In [1]: import numpy as np

In [2]: np.set_printoptions(precision=2, suppress=True, linewidth=140)

In [3]: arr = np.load("dump.npy")

In [4]: arr
Out[4]: 
array([[  0.6 ,   0.51,   0.99,   0.33,   1.36],
       [  0.69,   3.08,   7.69,   4.56,   7.01],
       [ -0.6 ,  -1.07,  -3.14,  -1.84,  -3.31],
       [ -0.68,  -3.13,  -8.69,  -5.49,  -7.43],
       [ -0.21,   0.64,   1.51,   0.52,   0.96],
       [ -0.87,  -2.08,  -6.44,  -4.13,  -5.99],
       [ -1.21,  -3.82, -11.46,  -6.57,  -9.37],
       [ -0.06,   0.58,   1.69,   1.1 ,   1.68],
       [  1.14,   2.84,   6.82,   4.65,   6.33],
       [  0.44,  -0.01,  -1.53,  -1.  ,  -1.41],
       [ -1.18,  -4.3 , -12.21,  -7.54, -10.41],
       [  1.57,   3.89,  11.16,   7.24,   9.38],
       [  1.32,   2.61,   6.21,   4.35,   5.27],
       [ -2.09,  -5.14, -11.79,  -7.67, -10.99],
       [ -0.49,  -0.51,  -0.45,   0.11,  -0.4 ],
       [  0.02,   1.1 ,   2.52,   1.54,   1.38],
       [ -0.16,   0.57,   0.91,   0.72,   0.82],
       [  0.13,   0.32,   2.06,   0.87,   1.83],
       [ -0.29,  -0.73,  -3.2 ,  -2.16,  -2.82],
       [ -0.76,  -1.39,  -2.29,  -2.49,  -2.8 ],
       [ -0.27,  -0.99,  -3.3 ,  -1.65,  -2.56],
       [  1.57,   4.53,  10.55,   6.23,   9.22],
       [  1.41,   3.56,   8.69,   5.23,   8.11],
       [ -1.92,  -5.93, -16.18, -10.46, -14.21],
       [ -0.89,  -3.08,  -7.64,  -5.26,  -6.98],
       [ -1.3 ,  -4.02, -10.63,  -5.9 ,  -8.99],
       [  0.15,  -0.78,  -1.16,  -0.77,  -1.67],
       [ -0.82,  -2.24,  -5.95,  -4.13,  -5.41],
       [ -1.26,  -3.06,  -7.67,  -5.18,  -6.26],
       [  1.11,   5.01,  12.94,   8.11,  11.24],
       [ -0.54,  -1.58,  -3.18,  -1.78,  -2.26]])

In [5]: Xs = arr - arr.mean(axis=0)

In [6]: evecs = np.linalg.svd(Xs)[2][:1]

In [7]: Y = Xs - Xs @ evecs.T @ evecs

In [8]: np.cov(Xs @ evecs.T, rowvar=False)
Out[8]: array(130.94)

In [9]: Y.std(axis=0)
Out[9]: array([0.31, 0.28, 0.25, 0.28, 0.24])

In [10]: basis = arr[[12, 29]].astype(float)

In [11]: for _ in range(5):
    ...:     z = np.linalg.norm(arr[:, None] - basis, axis=-1).argmin(axis=1)
    ...:     basis = np.array([arr[z == j].mean(axis=0) for j in range(2)])
    ...: 

In [12]: z
Out[12]: array([0, 1, 0, 0, 0, 0, 0, 0, 1, 0, 0, 1, 1, 0, 0, 0, 0, 0, 0, 0, 0, 1, 1, 0, 0, 0, 0, 0, 0, 1, 0])

In [13]: basis
Out[13]: 
array([[-0.59, -1.67, -4.47, -2.87, -3.97],
       [ 1.26,  3.65,  9.15,  5.77,  8.08]])

In [14]: np.abs(basis[1] - basis[0]).argmax()
Out[14]: np.int64(2)

In [15]: Q, Rm = np.linalg.qr(arr)

In [16]: np.allclose(Rm.T @ Rm, arr.T @ arr)
Out[16]: True

In [17]: np.round(Q.T @ Q, 2) + 0
Out[17]: 
array([[1., 0., 0., 0., 0.],
       [0., 1., 0., 0., 0.],
       [0., 0., 1., 0., 0.],
       [0., 0., 0., 1., 0.],
       [0., 0., 0., 0., 1.]])

In [18]: print(np.abs(np.diag(Rm)))
[5.55 4.61 4.62 1.99 1.96]

In [19]: f = np.array([0, 0, 1])

In [20]: np.cross(arr[26, :3], arr[15, :3])
Out[20]: array([-0.69, -0.4 ,  0.18])

In [21]: np.polyval(f, arr[26])
Out[21]: array([1., 1., 1., 1., 1.])

In [22]: np.correlate(arr[26], arr[15], "full")
Out[22]: array([ 0.21, -0.85, -2.42, -4.65, -7.27, -5.8 , -5.08, -1.85, -0.03])

In [23]: mat = np.loadtxt("mat.csv", delimiter=",")

In [24]: mat
Out[24]: 
array([[9., 0., 0., 0., 0.],
       [0., 0., 0., 0., 1.],
       [0., 8., 0., 0., 0.],
       [0., 0., 0., 7., 0.],
       [0., 0., 3., 0., 0.]])

In [25]: Y = np.linalg.inv(mat)

In [26]: np.linalg.det(mat) * Y
Out[26]: 
array([[ 168.,    0.,    0.,    0.,    0.],
       [   0.,    0.,  189.,    0.,    0.],
       [   0.,    0.,    0.,    0.,  504.],
       [   0.,    0.,    0.,  216.,    0.],
       [   0., 1512.,    0.,    0.,    0.]])

In [27]: Y
Out[27]: 
array([[0.11, 0.  , 0.  , 0.  , 0.  ],
       [0.  , 0.  , 0.12, 0.  , 0.  ],
       [0.  , 0.  , 0.  , 0.  , 0.33],
       [0.  , 0.  , 0.  , 0.14, 0.  ],
       [0.  , 1.  , 0.  , 0.  , 0.  ]])

In [28]: np.linalg.inv(Y)
Out[28]: 
array([[9., 0., 0., 0., 0.],
       [0., 0., 0., 0., 1.],
       [0., 8., 0., 0., 0.],
       [0., 0., 0., 7., 0.],
       [0., 0., 3., 0., 0.]])

In [29]: round(np.linalg.slogdet(mat)[0], 2)
Out[29]: np.float64(1.0)
